$ python3 -q
>>> import numpy as np
>>> np.set_printoptions(suppress=True, linewidth=200)
>>> def tidy(a):
...     return np.round(a, 3) + 0
... 
>>> M = np.load("out3.npy")
>>> print(M)
[[ 1  1  1  1 -1 -1 -1 -1]
 [ 1 -1 -1  1  1 -1 -1  1]
 [ 1 -1  1 -1 -1  1 -1  1]
 [ 1  1 -1 -1  1  1 -1 -1]
 [ 1 -1  1 -1  1 -1  1 -1]
 [ 1  1 -1 -1 -1 -1  1  1]
 [ 1  1  1  1  1  1  1  1]
 [ 1 -1 -1  1 -1  1  1 -1]]
>>> M2 = M / np.sqrt((M ** 2).mean(axis=1, keepdims=True))
>>> print(np.linalg.matrix_rank(M - M.mean(axis=1, keepdims=True)))
7
>>> print(M - M.mean(axis=1, keepdims=True))
[[ 1.  1.  1.  1. -1. -1. -1. -1.]
 [ 1. -1. -1.  1.  1. -1. -1.  1.]
 [ 1. -1.  1. -1. -1.  1. -1.  1.]
 [ 1.  1. -1. -1.  1.  1. -1. -1.]
 [ 1. -1.  1. -1.  1. -1.  1. -1.]
 [ 1.  1. -1. -1. -1. -1.  1.  1.]
 [ 0.  0.  0.  0.  0.  0.  0.  0.]
 [ 1. -1. -1.  1. -1.  1.  1. -1.]]
>>> print(tidy(np.linalg.norm(M2, axis=1)))
[2.828 2.828 2.828 2.828 2.828 2.828 2.828 2.828]
>>> A = np.load("a.npy")
>>> print(A)
[[ 2.  2. -3. -3.  1. -3.  3.  1.  1. -3.  0. -3.  1.]
 [ 0. -1.  2.  2. -3.  1.  3. -1. -2.  1.  3.  3. -3.]
 [ 0.  0.  1. -3.  2.  1. -3. -3.  1. -2. -3.  0.  3.]
 [ 0. -1.  2.  0.  1.  0. -1.  2. -1.  0. -1. -1.  1.]
 [ 2. -1.  0. -3. -2. -2.  2.  3. -1. -2.  1. -2.  3.]
 [-1.  2.  3. -2. -3.  3. -2.  0. -2.  1. -3. -2.  1.]
 [ 0.  0.  0.  0.  0.  0.  3.  3.  1.  3.  1.  3.  0.]
 [ 0.  0.  0.  0.  0.  0.  3.  0.  0.  3.  3.  3.  3.]
 [ 0.  0.  0.  0.  0.  0.  2.  3.  1.  2.  3.  1.  1.]
 [ 0.  0.  0.  0.  0.  0.  3.  0.  3.  1.  2.  1.  2.]
 [ 0.  0.  0.  0.  0.  0.  3.  2.  0.  3.  0.  3.  0.]
 [ 0.  0.  0.  0.  0.  0.  3.  1.  0.  1.  0.  2.  1.]
 [ 0.  0.  0.  0.  0.  0.  1.  1.  3.  2.  0.  2.  3.]]
>>> rng = np.random.default_rng(3582)
>>> labels = rng.permutation(13)
>>> print(labels)
[ 0  6  7  1  3 10 12  8  5  2  4  9 11]
>>> M2 = A[labels][:, labels]
>>> print(tidy(np.sort(np.abs(np.linalg.eigvals(M2)))))
[ 0.66   0.787  1.053  1.215  2.485  2.485  2.497  3.315  3.714  3.714  4.59   6.041 12.08 ]
>>> U, sv, Vh = np.linalg.svd(A)
>>> print(np.argmax(sv[:-1] / (sv[1:] + 1e-6)) + 1)
12
>>> M2 = U[:, :12] @ np.diag(sv[:12]) @ Vh[:12]
>>> print(tidy(np.abs(A - M2).max()))
0.025
>>> print(tidy(np.linalg.norm(A - M2, 2)), tidy(sv[12]))
0.049 0.049
>>> print(tidy(np.linalg.norm(A - M2) / np.linalg.norm(A)))
0.002
>>> print([round(float(x), 3) for x in np.linalg.svd(A, compute_uv=False)[:3]])
[14.343, 10.916, 8.343]
>>> print(np.linalg.cond(A) > 100)
True
>>> M2 = A / np.linalg.norm(A, axis=1, keepdims=True)
>>> cov = M2 @ M2.T
>>> print(tidy(np.degrees(np.arccos(np.clip(cov[9, 12], -1, 1)))))
38.213
>>> print(tidy(cov[9]))
[ 0.186  0.169 -0.202 -0.342  0.18  -0.418  0.613  0.761  0.702  1.     0.509  0.661  0.786]
>>> x0 = np.array([0, 0, 2, 1, 1, 0, 1, 2, 1, 1, 2, 2, 1])
>>> rhs = A @ x0
>>> print(rhs)
[-10.  12. -12.   4.   1. -11.  21.  21.  20.  15.  16.  11.  15.]
>>> print(tidy(np.linalg.solve(A, -3 * rhs)))
[ 0.  0. -6. -3. -3.  0. -3. -6. -3. -3. -6. -6. -3.]
>>> print(tidy(np.linalg.solve(A, rhs + A[:, 1])))
[0. 1. 2. 1. 1. 0. 1. 2. 1. 1. 2. 2. 1.]
>>> print(tidy(np.linalg.solve(A.T, A[8])))
[0. 0. 0. 0. 0. 0. 0. 0. 1. 0. 0. 0. 0.]
>>> print(tidy(np.linalg.solve(A, A[:, 12])))
[0. 0. 0. 0. 0. 0. 0. 0. 0. 0. 0. 0. 1.]
>>> m1 = np.loadtxt("layer6.csv", delimiter=",")
>>> print(m1)
[[3.1 4.  1.  5.  0.  4.  2.  5.  1.  1.  1.  2. ]
 [0.  0.1 3.  0.  3.  3.  5.  1.  1.  2.  2.  0. ]
 [2.  5.  3.1 0.  3.  5.  3.  5.  4.  5.  2.  5. ]
 [3.  2.  4.  3.1 3.  4.  4.  0.  5.  3.  1.  5. ]
 [0.  2.  5.  0.  0.1 3.  3.  2.  4.  0.  3.  2. ]
 [0.  4.  4.  5.  3.  4.1 5.  5.  5.  0.  2.  4. ]
 [5.  5.  1.  5.  1.  0.  3.1 1.  0.  0.  1.  4. ]
 [3.  1.  4.  0.  3.  5.  2.  3.1 3.  1.  2.  2. ]
 [3.  3.  5.  1.  0.  5.  1.  4.  5.1 5.  4.  4. ]
 [4.  4.  4.  1.  0.  2.  4.  1.  0.  3.1 2.  0. ]
 [2.  4.  4.  5.  5.  5.  1.  5.  5.  1.  4.1 3. ]
 [3.  4.  1.  5.  0.  4.  2.  5.  1.  1.  1.  2.1]]
>>> labels = rng.permutation(12)
>>> print(labels)
[ 4  8  7  5 10  6  1  9  3 11  2  0]
>>> M2 = m1[labels][:, labels]
>>> print(np.allclose(M2, m1))
False
>>> print(np.diag(M2))
[0.1 5.1 3.1 4.1 4.1 3.1 0.1 3.1 3.1 2.1 3.1 3.1]
